$ ipython --no-banner

In [1]: import numpy as np

In [2]: import numpy.linalg as la

In [3]: np.set_printoptions(suppress=True, linewidth=140)

In [4]: def tidy(a):
   ...:     return np.round(a, 4) + 0
   ...: 

In [5]: theta = np.deg2rad(180)

In [6]: X = np.eye(8)

In [7]: X[np.ix_([7, 4], [7, 4])] = [[np.cos(theta), -np.sin(theta)], [np.sin(theta), np.cos(theta)]]

In [8]: tidy(X)
Out[8]: 
array([[ 1.,  0.,  0.,  0.,  0.,  0.,  0.,  0.],
       [ 0.,  1.,  0.,  0.,  0.,  0.,  0.,  0.],
       [ 0.,  0.,  1.,  0.,  0.,  0.,  0.,  0.],
       [ 0.,  0.,  0.,  1.,  0.,  0.,  0.,  0.],
       [ 0.,  0.,  0.,  0., -1.,  0.,  0.,  0.],
       [ 0.,  0.,  0.,  0.,  0.,  1.,  0.,  0.],
       [ 0.,  0.,  0.,  0.,  0.,  0.,  1.,  0.],
       [ 0.,  0.,  0.,  0.,  0.,  0.,  0., -1.]])

In [9]: f = np.array([7, 2, 8, 8, 5, 8, 1])

In [10]: arr = f[np.abs(np.subtract.outer(np.arange(7), np.arange(7)))]

In [11]: arr
Out[11]: 
array([[7, 2, 8, 8, 5, 8, 1],
       [2, 7, 2, 8, 8, 5, 8],
       [8, 2, 7, 2, 8, 8, 5],
       [8, 8, 2, 7, 2, 8, 8],
       [5, 8, 8, 2, 7, 2, 8],
       [8, 5, 8, 8, 2, 7, 2],
       [1, 8, 5, 8, 8, 2, 7]])

In [12]: vals, evecs = la.eigh(arr)

In [13]: tidy(la.eigvalsh(arr + 2 * np.eye(7)))
Out[13]: array([-5.3035, -3.8932,  1.9215,  2.1705, 10.9523, 14.9717, 42.1807])

In [14]: tidy(evecs @ np.diag(vals) @ evecs.T)
Out[14]: 
array([[7., 2., 8., 8., 5., 8., 1.],
       [2., 7., 2., 8., 8., 5., 8.],
       [8., 2., 7., 2., 8., 8., 5.],
       [8., 8., 2., 7., 2., 8., 8.],
       [5., 8., 8., 2., 7., 2., 8.],
       [8., 5., 8., 8., 2., 7., 2.],
       [1., 8., 5., 8., 8., 2., 7.]])

In [15]: tidy(vals.sum()), np.trace(arr)
Out[15]: (np.float64(49.0), np.int64(49))

In [16]: tidy(evecs.T @ evecs)
Out[16]: 
array([[1., 0., 0., 0., 0., 0., 0.],
       [0., 1., 0., 0., 0., 0., 0.],
       [0., 0., 1., 0., 0., 0., 0.],
       [0., 0., 0., 1., 0., 0., 0.],
       [0., 0., 0., 0., 1., 0., 0.],
       [0., 0., 0., 0., 0., 1., 0.],
       [0., 0., 0., 0., 0., 0., 1.]])

In [17]: (vals > 1e-8).sum(), (vals < -1e-8).sum()
Out[17]: (np.int64(4), np.int64(3))

In [18]: J = np.load("out2.npy")

In [19]: J
Out[19]: 
array([[0., 0., 1., 0., 1., 0., 1., 2., 0., 1.],
       [0., 0., 1., 1., 2., 0., 1., 0., 2., 1.],
       [1., 1., 0., 0., 0., 0., 0., 0., 0., 0.],
       [0., 1., 0., 0., 0., 0., 0., 0., 0., 0.],
       [1., 2., 0., 0., 0., 0., 0., 0., 0., 0.],
       [0., 0., 0., 0., 0., 0., 0., 0., 0., 0.],
       [1., 1., 0., 0., 0., 0., 0., 0., 0., 0.],
       [2., 0., 0., 0., 0., 0., 0., 0., 0., 0.],
       [0., 2., 0., 0., 0., 0., 0., 0., 0., 0.],
       [1., 1., 0., 0., 0., 0., 0., 0., 0., 0.]])

In [20]: rng = np.random.default_rng(18)

In [21]: A2 = J + rng.integers(-2, 3, (10, 4)) @ rng.integers(-2, 3, (4, 10))

In [22]: A2
Out[22]: 
array([[-1.,  0.,  3.,  3.,  4.,  1.,  0., -7., -8.,  7.],
       [ 2., -3.,  0., -2.,  2.,  7.,  6., -3.,  0.,  4.],
       [ 3., -8.,  2.,  2.,  8.,  1.,  9.,  0., -2.,  3.],
       [ 0., -2.,  1.,  1.,  2., -1.,  3.,  3.,  2., -1.],
       [ 5., -1., -3., -5.,  0.,  6.,  5.,  0.,  0.,  1.],
       [-5., -2.,  6.,  7.,  3., -1.,  1., -5., -4.,  4.],
       [ 1., -4.,  3.,  5.,  8., -4.,  3., -2., -4.,  3.],
       [ 8., -8., -3., -5.,  4.,  5., 10.,  4.,  2.,  0.],
       [ 5.,  1., -3., -2.,  5.,  1.,  0., -7., -8.,  5.],
       [ 4., -1., -1.,  0.,  5.,  0.,  1., -5., -6.,  4.]])

In [23]: np.abs(A2 - J).sum(axis=1)
Out[23]: array([34., 29., 38., 17., 27., 38., 37., 47., 37., 27.])

In [24]: la.matrix_rank(A2 - J, tol=1e-8)
Out[24]: np.int64(4)

In [25]: A2 - J
Out[25]: 
array([[-1.,  0.,  2.,  3.,  3.,  1., -1., -9., -8.,  6.],
       [ 2., -3., -1., -3.,  0.,  7.,  5., -3., -2.,  3.],
       [ 2., -9.,  2.,  2.,  8.,  1.,  9.,  0., -2.,  3.],
       [ 0., -3.,  1.,  1.,  2., -1.,  3.,  3.,  2., -1.],
       [ 4., -3., -3., -5.,  0.,  6.,  5.,  0.,  0.,  1.],
       [-5., -2.,  6.,  7.,  3., -1.,  1., -5., -4.,  4.],
       [ 0., -5.,  3.,  5.,  8., -4.,  3., -2., -4.,  3.],
       [ 6., -8., -3., -5.,  4.,  5., 10.,  4.,  2.,  0.],
       [ 5., -1., -3., -2.,  5.,  1.,  0., -7., -8.,  5.],
       [ 3., -2., -1.,  0.,  5.,  0.,  1., -5., -6.,  4.]])

In [26]: np.unique(A2.round(6), axis=0).shape
Out[26]: (10, 10)

In [27]: la.lstsq(A2[:-1].T, A2[-1])[2]
Out[27]: np.int32(8)

In [28]: np.allclose(A2[:-1].T @ la.lstsq(A2[:-1].T, A2[-1])[0], A2[-1])
Out[28]: True

In [29]: tidy(A2 @ la.pinv(A2) @ A2)
Out[29]: 
array([[-1.,  0.,  3.,  3.,  4.,  1.,  0., -7., -8.,  7.],
       [ 2., -3.,  0., -2.,  2.,  7.,  6., -3.,  0.,  4.],
       [ 3., -8.,  2.,  2.,  8.,  1.,  9.,  0., -2.,  3.],
       [ 0., -2.,  1.,  1.,  2., -1.,  3.,  3.,  2., -1.],
       [ 5., -1., -3., -5.,  0.,  6.,  5.,  0.,  0.,  1.],
       [-5., -2.,  6.,  7.,  3., -1.,  1., -5., -4.,  4.],
       [ 1., -4.,  3.,  5.,  8., -4.,  3., -2., -4.,  3.],
       [ 8., -8., -3., -5.,  4.,  5., 10.,  4.,  2.,  0.],
       [ 5.,  1., -3., -2.,  5.,  1.,  0., -7., -8.,  5.],
       [ 4., -1., -1.,  0.,  5.,  0.,  1., -5., -6.,  4.]])

In [30]: J.reshape(10, 11)
Traceback (most recent call last):
  Cell In[30], line 1
    J.reshape(10, 11)
ValueError: cannot reshape array of size 100 into shape (10,11)


In [31]: J.ravel(order="F")
Out[31]: 
array([0., 0., 1., 0., 1., 0., 1., 2., 0., 1., 0., 0., 1., 1., 2., 0., 1., 0., 2., 1., 1., 1., 0., 0., 0., 0., 0., 0., 0., 0., 0., 1., 0.,
       0., 0., 0., 0., 0., 0., 0., 1., 2., 0., 0., 0., 0., 0., 0., 0., 0., 0., 0., 0., 0., 0., 0., 0., 0., 0., 0., 1., 1., 0., 0., 0., 0.,
       0., 0., 0., 0., 2., 0., 0., 0., 0., 0., 0., 0., 0., 0., 0., 2., 0., 0., 0., 0., 0., 0., 0., 0., 1., 1., 0., 0., 0., 0., 0., 0., 0.,
       0.])

In [32]: J.reshape(2, -1)
Out[32]: 
array([[0., 0., 1., 0., 1., 0., 1., 2., 0., 1., 0., 0., 1., 1., 2., 0., 1., 0., 2., 1., 1., 1., 0., 0., 0., 0., 0., 0., 0., 0., 0., 1.,
        0., 0., 0., 0., 0., 0., 0., 0., 1., 2., 0., 0., 0., 0., 0., 0., 0., 0.],
       [0., 0., 0., 0., 0., 0., 0., 0., 0., 0., 1., 1., 0., 0., 0., 0., 0., 0., 0., 0., 2., 0., 0., 0., 0., 0., 0., 0., 0., 0., 0., 2.,
        0., 0., 0., 0., 0., 0., 0., 0., 1., 1., 0., 0., 0., 0., 0., 0., 0., 0.]])

In [33]: T = J.reshape(10, 2, -1)

In [34]: T.transpose(1, 0, 2)
Out[34]: 
array([[[0., 0., 1., 0., 1.],
        [0., 0., 1., 1., 2.],
        [1., 1., 0., 0., 0.],
        [0., 1., 0., 0., 0.],
        [1., 2., 0., 0., 0.],
        [0., 0., 0., 0., 0.],
        [1., 1., 0., 0., 0.],
        [2., 0., 0., 0., 0.],
        [0., 2., 0., 0., 0.],
        [1., 1., 0., 0., 0.]],

       [[0., 1., 2., 0., 1.],
        [0., 1., 0., 2., 1.],
        [0., 0., 0., 0., 0.],
        [0., 0., 0., 0., 0.],
        [0., 0., 0., 0., 0.],
        [0., 0., 0., 0., 0.],
        [0., 0., 0., 0., 0.],
        [0., 0., 0., 0., 0.],
        [0., 0., 0., 0., 0.],
        [0., 0., 0., 0., 0.]]])

In [35]: T[:, 0]
Out[35]: 
array([[0., 0., 1., 0., 1.],
       [0., 0., 1., 1., 2.],
       [1., 1., 0., 0., 0.],
       [0., 1., 0., 0., 0.],
       [1., 2., 0., 0., 0.],
       [0., 0., 0., 0., 0.],
       [1., 1., 0., 0., 0.],
       [2., 0., 0., 0., 0.],
       [0., 2., 0., 0., 0.],
       [1., 1., 0., 0., 0.]])

In [36]: T.sum(axis=1)
Out[36]: 
array([[0., 1., 3., 0., 2.],
       [0., 1., 1., 3., 3.],
       [1., 1., 0., 0., 0.],
       [0., 1., 0., 0., 0.],
       [1., 2., 0., 0., 0.],
       [0., 0., 0., 0., 0.],
       [1., 1., 0., 0., 0.],
       [2., 0., 0., 0., 0.],
       [0., 2., 0., 0., 0.],
       [1., 1., 0., 0., 0.]])

In [37]: np.einsum("ihd,jhd->hij", T, T).shape
Out[37]: (2, 10, 10)

In [38]: T.shape
Out[38]: (10, 2, 5)

In [39]: U, sigma, VT = la.svd(J)

In [40]: np.argmax(sigma[:-1] / (sigma[1:] + 1e-6)) + 1
Out[40]: np.int64(4)

In [41]: A2 = U[:, :4] @ np.diag(sigma[:4]) @ VT[:4]

In [42]: tidy(la.norm(J - A2, 2)), tidy(sigma[4])
Out[42]: (np.float64(0.0), np.float64(0.0))

In [43]: tidy(la.norm(J - A2) / la.norm(J))
Out[43]: np.float64(0.0)

In [44]: la.matrix_rank(A2)
Out[44]: np.int64(4)

In [45]: tidy(A2)
Out[45]: 
array([[0., 0., 1., 0., 1., 0., 1., 2., 0., 1.],
       [0., 0., 1., 1., 2., 0., 1., 0., 2., 1.],
       [1., 1., 0., 0., 0., 0., 0., 0., 0., 0.],
       [0., 1., 0., 0., 0., 0., 0., 0., 0., 0.],
       [1., 2., 0., 0., 0., 0., 0., 0., 0., 0.],
       [0., 0., 0., 0., 0., 0., 0., 0., 0., 0.],
       [1., 1., 0., 0., 0., 0., 0., 0., 0., 0.],
       [2., 0., 0., 0., 0., 0., 0., 0., 0., 0.],
       [0., 2., 0., 0., 0., 0., 0., 0., 0., 0.],
       [1., 1., 0., 0., 0., 0., 0., 0., 0., 0.]])

In [46]: rk = la.matrix_rank(J)

In [47]: rk
Out[47]: np.int64(4)

In [48]: ns = la.svd(J)[2][rk:].T

In [49]: [int(la.matrix_rank(np.delete(J, i, axis=0))) for i in range(10)]
Out[49]: [3, 3, 4, 4, 4, 4, 4, 4, 4, 4]

In [50]: [int(la.matrix_rank(J[:i])) for i in range(1, len(J) + 1)]
Out[50]: [1, 2, 3, 4, 4, 4, 4, 4, 4, 4]

In [51]: M = np.load("x.npy")

In [52]: M
Out[52]: 
array([[  0.7,   0.1,   0.3,   0.5,  -1.1,   0.7,   1.1,  -0.5],
       [  1.3,   1.3,  -1.1,  -0.5,  -0.5,  -0.2,   0.5,  -0.6],
       [  1.5,   0.7,  -0.3,   0.2,   0. ,  -0.6,   3.8,   0.3],
       [  1.1,  -1.5,   0.4,  -1.5,  -0.4,  -1.6,  -0.6,  -0.9],
       [ -0.1,  -0.7,   0.7,   0.9,  -2.2,   0.4,   0.2,   0.2],
       [ -1. ,   1.7,   0. ,  -0.7,   0.3,  -1. ,   0.4,  -0.3],
       [ -0.4,   1.8,  -0.8,   0. ,   1.2,   0.8,   0.6,   1.7],
       [ -1.2,   0.9,   1.1,   0.6,   1.8,   0.5,  -0.6,  -0.5],
       [  0.4,  -1.2,   0.3,  -0.6,  -0.2,  -0.4,  -0.5,   0.5],
       [ -0.2,  -0.4,   1.1,   0.7,  -2. ,  -2. ,   0.1,  -0.9],
       [  0.4,   0.2,   0.3,   1.6,   0.3,  -0.3,  -2.4,  -0.6],
       [ -0.6,  -0.1,  -0.9,  -0.5,   0.6,  -2.1,   0.3,  -0.7],
       [  1.3,  -0.1,   1.7,   0.5,   0.3,  -1.3,  -0.3,   0.8],
       [-14. , -14. ,   2. ,  30. ,  22. , -22. , -12. ,  20. ],
       [ -0.2,   1.2,  -1.4,   1.1,   1. ,  -0.9,  -1.6,  -1. ],
       [ -0.7,   0.8,   0.1,   0.3,   1.6,   1.5,  -2.5,   0.1],
       [ -0.1,  -0.1,   0.2,  -0.6,  -0.2,  -0.7,   0.6,  -2.2],
       [ -0.1,   0.7,  -0.9,  -1.3,  -0.7,  -0.8,   1.7,   1. ],
       [ -0.5,   1.6,   0.8,  -1.8,   1.4,  -0.5,  -0.1,  -0.4],
       [  0.5,   0.1,   1.3,  -0.6,   0.4,   1.2,  -1.3,  -1.4],
       [ -1.7,   1.7,  -0.9,  -0.3,   0.3,   0.1,  -0.4,  -0.9],
       [ -1.3,   0.5,   1.7,  -0.5,   0.2,   0.3,   0.5,  -0.9],
       [  0.7,  -1.4,  -0.3,  -1.5,   0.6,  -0.2,  -0.2,   1. ],
       [ -3.3,  -0.8,   0.9,  -1.4,   1.7,  -0.5,   1.2,   0.7],
       [  0.7,  -0.3,   0.4,   0.6,  -0.6,  -1.3,  -1.2,   0. ],
       [  1.3,  -0.6,   0.1,  -1. ,  -1.1,   1.4,  -2. ,   0.1],
       [ -0.7,   1.4,   1. ,  -0.6,   0.2,   1.1,   0.8,   0.8],
       [ -0.6,  -0.1,  -1. ,  -0.9,  -0.7,  -0.3,  -0.5,   0.1],
       [  0.2,  -0.8,  -2.5,   0.6,  -0.7,   0.4,   0.1,   1.8],
       [ -0.6,   0.3,  -2.1,  -0.8,  -1.2,  -0.8,   0.1,   0.3],
       [  2.4,  -0.3,  -0.6,  -0.3,   1.9,   1.5,  -1.1,  -0.6],
       [  1. ,  -0.1,  -0.2,   1.8,  -0.5,   0.2,  -0.5,  -0.6],
       [ -0.5,   0.5,   0.8,   0.9,  -0.5,   0.7,  -0.8,  -1.6],
       [ -1.1,  -0.5,   0.2,  -0.4,   0. ,   0.2,  -0.2,  -1.1],
       [  1.5,  -0.2,   0.4,   0.7,  -0.1,  -0.4,   1.4,  -1.2],
       [ -1.6,   0.1,  -0.4,  -1.6,  -0.1,  -0.6,   0.3,  -0.6],
       [ -2. ,  -1.8,   0.3,   0.1,   0.8,   0.6,   0.1,  -0.4],
       [  1.4,   0.6,  -1.6,  -0.2,   0. ,  -1. ,   1. ,  -0.3],
       [  0.4,  -0.1,   0.5,  -0.1,  -1.1,  -0.2,  -0.3,   0.6]])

In [53]: vec = np.array([0, 2, 1, 1, 0, -1, 2, 2])

In [54]: rhs = M @ vec

In [55]: tidy(la.lstsq(M, rhs)[0])
Out[55]: array([ 0.,  2.,  1.,  1.,  0., -1.,  2.,  2.])

In [56]: rhs = rhs + 0.3 * rng.normal(size=39)

In [57]: tidy(rhs)
Out[57]: 
array([ 1.4987,  0.9663, 10.3166, -5.568 ,  0.3782,  4.3015,  6.0022,  0.3758, -2.4568,  1.2457, -3.4382, -0.3034,  4.5993, 41.544 ,
       -1.3049, -4.1166, -3.3319,  5.2286,  1.5551, -6.3695, -0.3798,  0.7666, -2.9627,  1.8712, -0.8794, -7.2929,  4.9143, -2.1449,
       -0.4826, -0.8495, -6.4077, -0.8136, -2.7368, -3.9906,  1.6456, -1.6915, -4.6942,  1.9702,  0.8002])

In [58]: coef, *_ = la.lstsq(M, rhs)

In [59]: [round(float(la.norm(la.solve(M.T @ M + lam * np.eye(8), M.T @ rhs))), 2) for lam in (0, 1, 10, 100)]
Out[59]: [3.86, 3.74, 3.0, 1.3]

In [60]: coef.round()
Out[60]: array([ 0.,  2.,  1.,  1., -0., -1.,  2.,  2.])

In [61]: tidy(la.norm(rhs - M @ coef))
Out[61]: np.float64(1.5828)

In [62]: tidy(coef)
Out[62]: array([ 0.0438,  2.0561,  0.912 ,  1.0364, -0.0025, -1.0629,  1.9762,  1.922 ])
